% python3 -q
>>> import numpy as np
>>> np.set_printoptions(precision=2, suppress=True, linewidth=160)
>>> th = np.deg2rad(45)
>>> K = np.eye(8)
>>> K[np.ix_([2, 1], [2, 1])] = [[np.cos(th), -np.sin(th)], [np.sin(th), np.cos(th)]]
>>> K
array([[ 1.  ,  0.  ,  0.  ,  0.  ,  0.  ,  0.  ,  0.  ,  0.  ],
       [ 0.  ,  0.71,  0.71,  0.  ,  0.  ,  0.  ,  0.  ,  0.  ],
       [ 0.  , -0.71,  0.71,  0.  ,  0.  ,  0.  ,  0.  ,  0.  ],
       [ 0.  ,  0.  ,  0.  ,  1.  ,  0.  ,  0.  ,  0.  ,  0.  ],
       [ 0.  ,  0.  ,  0.  ,  0.  ,  1.  ,  0.  ,  0.  ,  0.  ],
       [ 0.  ,  0.  ,  0.  ,  0.  ,  0.  ,  1.  ,  0.  ,  0.  ],
       [ 0.  ,  0.  ,  0.  ,  0.  ,  0.  ,  0.  ,  1.  ,  0.  ],
       [ 0.  ,  0.  ,  0.  ,  0.  ,  0.  ,  0.  ,  0.  ,  1.  ]])
>>> # 7 blocks once reordered
>>> M2 = np.array([[1, 1, 7],
...     [8, 6, 7],
...     [4, 1, 6],
...     [1, 3, 1],
...     [2, 7, 2],
...     [0, 1, 3],
...     [4, 6, 3],
...     [9, 2, 2]])
>>> K @ M2
array([[ 1.  ,  1.  ,  7.  ],
       [ 8.49,  4.95,  9.19],
       [-2.83, -3.54, -0.71],
       [ 1.  ,  3.  ,  1.  ],
       [ 2.  ,  7.  ,  2.  ],
       [ 0.  ,  1.  ,  3.  ],
       [ 4.  ,  6.  ,  3.  ],
       [ 9.  ,  2.  ,  2.  ]])
>>> np.einsum("ij,ij->i", K, K)
array([1., 1., 1., 1., 1., 1., 1., 1.])
>>> np.linalg.matrix_rank(np.vstack([K, M2.T]))
np.int64(8)
>>> M2.T @ K.T
array([[ 1.  ,  8.49, -2.83,  1.  ,  2.  ,  0.  ,  4.  ,  9.  ],
       [ 1.  ,  4.95, -3.54,  3.  ,  7.  ,  1.  ,  6.  ,  2.  ],
       [ 7.  ,  9.19, -0.71,  1.  ,  2.  ,  3.  ,  3.  ,  2.  ]])
>>> np.vstack([K, M2.T]).shape
(11, 8)
>>> J = np.loadtxt("sample15.csv", delimiter=",")
>>> J
array([[ 6.,  0.,  0.,  0.,  3.,  0.],
       [ 0., 15.,  0., 44.,  0., 11.],
       [ 0., 20.,  0., 26.,  3.,  0.],
       [ 0., 13., 21.,  0.,  0., 27.],
       [23.,  0.,  3.,  0., 14.,  0.],
       [ 0.,  0.,  4.,  6.,  0., 10.],
       [ 0.,  4.,  0., 20.,  0.,  0.],
       [ 0., 10.,  0., 21.,  0.,  0.],
       [34.,  0., 19.,  0., 16., 21.],
       [20.,  0.,  6.,  0.,  2.,  0.],
       [30.,  0., 10.,  0.,  7.,  2.],
       [ 9.,  9., 10.,  0., 16.,  8.],
       [ 0.,  0.,  0., 24.,  5.,  0.],
       [ 8.,  0.,  0.,  0.,  7., 14.],
       [ 0.,  0.,  0., 36.,  0., 27.],
       [26.,  0., 18.,  0., 12.,  0.],
       [ 0., 11., 14.,  0.,  0., 24.],
       [14.,  0.,  0.,  0., 10.,  0.],
       [ 0.,  0.,  0., 41.,  0.,  2.],
       [ 0., 10.,  0.,  2.,  3.,  0.],
       [ 4.,  0.,  0.,  9.,  0., 11.],
       [ 0.,  0.,  0., 28.,  0., 37.],
       [ 0.,  4.,  0., 18.,  0.,  0.]])
>>> np.round(K @ K.T, 2) + 0
array([[1., 0., 0., 0., 0., 0., 0., 0.],
       [0., 1., 0., 0., 0., 0., 0., 0.],
       [0., 0., 1., 0., 0., 0., 0., 0.],
       [0., 0., 0., 1., 0., 0., 0., 0.],
       [0., 0., 0., 0., 1., 0., 0., 0.],
       [0., 0., 0., 0., 0., 1., 0., 0.],
       [0., 0., 0., 0., 0., 0., 1., 0.],
       [0., 0., 0., 0., 0., 0., 0., 1.]])
>>> np.linalg.pinv(K)
array([[ 1.  ,  0.  ,  0.  ,  0.  ,  0.  ,  0.  ,  0.  ,  0.  ],
       [ 0.  ,  0.71, -0.71,  0.  ,  0.  ,  0.  ,  0.  ,  0.  ],
       [ 0.  ,  0.71,  0.71,  0.  ,  0.  ,  0.  ,  0.  ,  0.  ],
       [ 0.  ,  0.  ,  0.  ,  1.  ,  0.  ,  0.  ,  0.  ,  0.  ],
       [ 0.  ,  0.  ,  0.  ,  0.  ,  1.  ,  0.  ,  0.  ,  0.  ],
       [ 0.  ,  0.  ,  0.  ,  0.  ,  0.  ,  1.  ,  0.  ,  0.  ],
       [ 0.  ,  0.  ,  0.  ,  0.  ,  0.  ,  0.  ,  1.  ,  0.  ],
       [ 0.  ,  0.  ,  0.  ,  0.  ,  0.  ,  0.  ,  0.  ,  1.  ]])
>>> mat = np.array([[0.5, -1.2, -1.3, -1.5, -1.0, -0.5],
...     [-2.0, -0.6, -0.1, -0.4, -0.9, -0.1],
...     [0.2, 0.7, -1.6, 0.1, -1.1, 0.4],
...     [0.1, 0.1, -1.3, -0.3, -0.9, -0.1],
...     [-0.3, 0.4, -0.5, 0.0, -0.9, 1.5],
...     [-1.1, -0.8, 0.7, 0.2, 0.5, 0.4],
...     [-0.2, 0.6, -0.8, -0.8, 0.8, -1.2],
...     [1.2, 0.3, -0.6, 0.8, -0.7, -0.5],
...     [0.3, -1.4, -1.0, -0.6, 0.1, 0.4],
...     [0.1, 0.4, 0.2, -0.7, 0.5, 0.1]])
>>> M2 = np.c_[mat[:, :4] @ np.array([[3, 3, -2, 0], [-3, 3, 2, 0], [-3, 1, 1, 0], [1, -1, 2, 3]]), np.array([2, -3, 2, -3, -2, -3, 1, -1, 1, 2])]
>>> M2
array([[ 7.5, -1.9, -7.7, -4.5,  2. ],
       [-4.3, -7.5,  1.9, -1.2, -3. ],
       [ 3.4,  1. , -0.4,  0.3,  2. ],
       [ 3.6, -0.4, -1.9, -0.9, -3. ],
       [-0.6, -0.2,  0.9,  0. , -2. ],
       [-2.8, -5.2,  1.7,  0.6, -3. ],
       [-0.8,  1.2, -0.8, -2.4,  1. ],
       [ 5.3,  3.1, -0.8,  2.4, -1. ],
       [ 7.5, -3.7, -5.6, -1.8,  1. ],
       [-2.2,  2.4, -0.6, -2.1,  2. ]])
>>> np.linalg.norm(np.linalg.qr(mat)[0].T @ M2, axis=0) ** 2 / ((M2 ** 2).sum(axis=0) + 1e-12)
array([1. , 1. , 1. , 1. , 0.6])
>>> np.linalg.matrix_rank(np.c_[mat, M2])
np.int64(7)
>>> d = np.linalg.norm(M2[:, None] - M2[None], axis=-1)
>>> d[7].round(6).argsort(kind="stable")[:4]
array([7, 2, 3, 4])
>>> np.linalg.matrix_rank(d ** 2)
np.int64(7)
>>> f = np.array([0, 3])
>>> np.polyval(f, mat[5])
array([3., 3., 3., 3., 3., 3.])
>>> np.array([np.convolve(row, f, "same") for row in mat])
array([[ 0. ,  1.5, -3.6, -3.9, -4.5, -3. ],
       [ 0. , -6. , -1.8, -0.3, -1.2, -2.7],
       [ 0. ,  0.6,  2.1, -4.8,  0.3, -3.3],
       [ 0. ,  0.3,  0.3, -3.9, -0.9, -2.7],
       [ 0. , -0.9,  1.2, -1.5,  0. , -2.7],
       [ 0. , -3.3, -2.4,  2.1,  0.6,  1.5],
       [ 0. , -0.6,  1.8, -2.4, -2.4,  2.4],
       [ 0. ,  3.6,  0.9, -1.8,  2.4, -2.1],
       [ 0. ,  0.9, -4.2, -3. , -1.8,  0.3],
       [ 0. ,  0.3,  1.2,  0.6, -2.1,  1.5]])
